% python3 -q
>>> import numpy as np
>>> import numpy.linalg as la
>>> np.set_printoptions(precision=3, suppress=True, linewidth=120, floatmode="fixed")
>>> Q, _ = la.qr(np.array([[0.8, -1.4, 1.2, -0.4, 0.7, 0.9, -0.5, 0.0, 2.5],
...     [-0.4, 1.3, -0.4, -0.2, -1.4, -0.5, 1.0, -0.5, -0.1],
...     [0.4, 0.5, 0.8, -0.1, 0.9, 0.1, -0.3, -0.4, 0.1],
...     [-0.5, -0.3, -1.0, 0.3, 0.4, 0.7, 1.1, 0.4, 1.9],
...     [0.8, -1.6, 0.9, 0.7, 1.5, -0.3, -0.4, 0.6, 1.5],
...     [0.4, -0.2, 0.7, 0.1, -0.4, -1.1, 1.2, 1.0, 0.3],
...     [-0.6, -0.3, 0.1, 0.0, -0.6, 1.5, 0.3, 1.1, -0.7],
...     [-1.5, 1.4, 0.2, 0.5, 0.9, 1.7, -0.2, -1.9, -0.4],
...     [0.9, -0.5, -0.7, 0.8, 1.1, -0.3, 0.8, 0.4, -1.3],
...     [-2.4, 0.9, 1.5, -0.3, -0.8, 1.3, -1.1, -0.3, -0.7],
...     [0.0, -2.0, -2.1, -0.4, -0.8, -0.4, 0.7, -1.7, 0.6],
...     [-1.1, 0.5, 1.6, 1.3, -0.4, 0.3, -0.4, -0.7, 0.7]]))
>>> data = Q @ Q.T
>>> data.round(3) + 0
array([[ 0.831, -0.029,  0.207, -0.015,  0.112,  0.024,  0.165,  0.024, -0.201, -0.108,  0.058,  0.008],
       [-0.029,  0.532,  0.022,  0.051, -0.363,  0.223, -0.038,  0.041, -0.144, -0.152,  0.016,  0.130],
       [ 0.207,  0.022,  0.336, -0.155,  0.009,  0.120, -0.182,  0.256,  0.048, -0.023, -0.144, -0.139],
       [-0.015,  0.051, -0.155,  0.917,  0.122,  0.038,  0.032,  0.120, -0.090, -0.059, -0.027, -0.071],
       [ 0.112, -0.363,  0.009,  0.122,  0.550,  0.109, -0.173, -0.095,  0.119,  0.020, -0.005,  0.152],
       [ 0.024,  0.223,  0.120,  0.038,  0.109,  0.843,  0.000, -0.120,  0.149,  0.131,  0.014, -0.015],
       [ 0.165, -0.038, -0.182,  0.032, -0.173,  0.000,  0.829, -0.034,  0.191,  0.094, -0.051,  0.018],
       [ 0.024,  0.041,  0.256,  0.120, -0.095, -0.120, -0.034,  0.796,  0.174,  0.131,  0.042,  0.081],
       [-0.201, -0.144,  0.048, -0.090,  0.119,  0.149,  0.191,  0.174,  0.641, -0.232,  0.035, -0.024],
       [-0.108, -0.152, -0.023, -0.059,  0.020,  0.131,  0.094,  0.131, -0.232,  0.837,  0.012, -0.007],
       [ 0.058,  0.016, -0.144, -0.027, -0.005,  0.014, -0.051,  0.042,  0.035,  0.012,  0.967, -0.028],
       [ 0.008,  0.130, -0.139, -0.071,  0.152, -0.015,  0.018,  0.081, -0.024, -0.007, -0.028,  0.921]])
>>> rank = la.matrix_rank(data)
>>> rank
np.int64(9)
>>> null = la.svd(data)[2][rank:].T
>>> np.allclose(data @ null, 0)
True
>>> [int(la.matrix_rank(data[:i])) for i in range(1, len(data) + 1)]
[1, 2, 3, 4, 5, 6, 7, 8, 9, 9, 9, 9]
>>> np.round(null @ null.T, 3) + 0
array([[ 0.169,  0.029, -0.207,  0.015, -0.112, -0.024, -0.165, -0.024,  0.201,  0.108, -0.058, -0.008],
       [ 0.029,  0.468, -0.022, -0.051,  0.363, -0.223,  0.038, -0.041,  0.144,  0.152, -0.016, -0.130],
       [-0.207, -0.022,  0.664,  0.155, -0.009, -0.120,  0.182, -0.256, -0.048,  0.023,  0.144,  0.139],
       [ 0.015, -0.051,  0.155,  0.083, -0.122, -0.038, -0.032, -0.120,  0.090,  0.059,  0.027,  0.071],
       [-0.112,  0.363, -0.009, -0.122,  0.450, -0.109,  0.173,  0.095, -0.119, -0.020,  0.005, -0.152],
       [-0.024, -0.223, -0.120, -0.038, -0.109,  0.157,  0.000,  0.120, -0.149, -0.131, -0.014,  0.015],
       [-0.165,  0.038,  0.182, -0.032,  0.173,  0.000,  0.171,  0.034, -0.191, -0.094,  0.051, -0.018],
       [-0.024, -0.041, -0.256, -0.120,  0.095,  0.120,  0.034,  0.204, -0.174, -0.131, -0.042, -0.081],
       [ 0.201,  0.144, -0.048,  0.090, -0.119, -0.149, -0.191, -0.174,  0.359,  0.232, -0.035,  0.024],
       [ 0.108,  0.152,  0.023,  0.059, -0.020, -0.131, -0.094, -0.131,  0.232,  0.163, -0.012,  0.007],
       [-0.058, -0.016,  0.144,  0.027,  0.005, -0.014,  0.051, -0.042, -0.035, -0.012,  0.033,  0.028],
       [-0.008, -0.130,  0.139,  0.071, -0.152,  0.015, -0.018, -0.081,  0.024,  0.007,  0.028,  0.079]])
>>> null.shape
(12, 3)
>>> U, sv, Vh = la.svd(data)
>>> np.argmax(sv[:-1] / (sv[1:] + 1e-6)) + 1
np.int64(9)
>>> A2 = U[:, :9] @ np.diag(sv[:9]) @ Vh[:9]
>>> la.matrix_rank(A2)
np.int64(9)
